>>> import numpy as np
>>> import numpy.linalg as la
>>> np.set_printoptions(precision=2, suppress=True, linewidth=120, floatmode="fixed")
>>> data = np.array([[0.5, -0.3, 0.6, -0.3],
...     [-0.6, -1.9, 0.0, 0.1],
...     [-0.7, 1.1, -0.5, 2.4],
...     [0.8, 0.9, 0.5, -0.7],
...     [-0.8, 0.0, 0.4, 0.3],
...     [-1.0, 0.1, 0.6, 1.1],
...     [0.3, 0.7, -0.9, -1.3],
...     [-0.1, -0.8, 0.3, 1.8],
...     [0.0, -0.6, -0.9, -2.2],
...     [0.5, -1.4, 0.3, 1.1],
...     [-0.2, -2.1, -1.2, 1.1],
...     [-0.1, -0.3, 0.5, -0.5],
...     [-0.7, -2.3, 1.3, 0.2],
...     [-1.0, 1.0, -0.7, -0.5],
...     [0.4, 0.3, 1.0, 0.3],
...     [-2.1, 0.1, 0.3, 0.2],
...     [1.6, -0.2, 0.1, 0.2]])
>>> data[3] *= 10
>>> data
array([[ 0.50, -0.30,  0.60, -0.30],
       [-0.60, -1.90,  0.00,  0.10],
       [-0.70,  1.10, -0.50,  2.40],
       [ 8.00,  9.00,  5.00, -7.00],
       [-0.80,  0.00,  0.40,  0.30],
       [-1.00,  0.10,  0.60,  1.10],
       [ 0.30,  0.70, -0.90, -1.30],
       [-0.10, -0.80,  0.30,  1.80],
       [ 0.00, -0.60, -0.90, -2.20],
       [ 0.50, -1.40,  0.30,  1.10],
       [-0.20, -2.10, -1.20,  1.10],
       [-0.10, -0.30,  0.50, -0.50],
       [-0.70, -2.30,  1.30,  0.20],
       [-1.00,  1.00, -0.70, -0.50],
       [ 0.40,  0.30,  1.00,  0.30],
       [-2.10,  0.10,  0.30,  0.20],
       [ 1.60, -0.20,  0.10,  0.20]])
>>> rng = np.random.default_rng(90990)
>>> idx = rng.permutation(4)
>>> A2 = data[:, idx] * rng.choice([-1, 1], 4)
>>> A2
array([[ 0.50, -0.30, -0.30, -0.60],
       [-0.60, -1.90,  0.10, -0.00],
       [-0.70,  1.10,  2.40,  0.50],
       [ 8.00,  9.00, -7.00, -5.00],
       [-0.80,  0.00,  0.30, -0.40],
       [-1.00,  0.10,  1.10, -0.60],
       [ 0.30,  0.70, -1.30,  0.90],
       [-0.10, -0.80,  1.80, -0.30],
       [ 0.00, -0.60, -2.20,  0.90],
       [ 0.50, -1.40,  1.10, -0.30],
       [-0.20, -2.10,  1.10,  1.20],
       [-0.10, -0.30, -0.50, -0.50],
       [-0.70, -2.30,  0.20, -1.30],
       [-1.00,  1.00, -0.50,  0.70],
       [ 0.40,  0.30,  0.30, -1.00],
       [-2.10,  0.10,  0.20, -0.30],
       [ 1.60, -0.20,  0.20, -0.10]])
>>> left, _, Vt = la.svd(data.T @ A2)
>>> np.round(left @ Vt, 2) + 0
array([[ 1.00,  0.00,  0.00,  0.00],
       [ 0.00,  1.00,  0.00,  0.00],
       [ 0.00,  0.00,  0.00, -1.00],
       [ 0.00,  0.00,  1.00,  0.00]])
>>> Ac = (data - data.mean(axis=0)) / data.std(axis=0)
>>> np.argwhere(np.abs(Ac) > 2)
array([[3, 0],
       [3, 1],
       [3, 2],
       [3, 3]])
>>> b = la.lstsq(np.delete(Ac, 0, axis=1), Ac[:, 0])[0]
>>> round(float(1 - np.var(Ac[:, 0] - np.delete(Ac, 0, axis=1) @ b)), 2)
0.8
>>> b
array([ 0.31,  0.32, -0.35])
>>> A = np.load("case5.npy")
>>> A
array([[ 1.00,  0.00,  0.00,  0.00],
       [ 2.00,  0.00,  0.00,  0.00],
       [ 0.00,  0.00,  1.00, -1.00],
       [ 0.00,  0.00, -2.00,  1.00]])
>>> A2 = A / la.norm(A, axis=1, keepdims=True)
>>> gram = A2 @ A2.T
>>> (np.abs(gram) > 0.9).astype(int)
array([[1, 1, 0, 0],
       [1, 1, 0, 0],
       [0, 0, 1, 1],
       [0, 0, 1, 1]])
>>> round(float(np.degrees(np.arccos(np.clip(gram[2, 3], -1, 1)))), 2)
161.57
>>> np.argwhere(np.triu(np.abs(gram) > 0.95, 1))
array([[0, 1]])
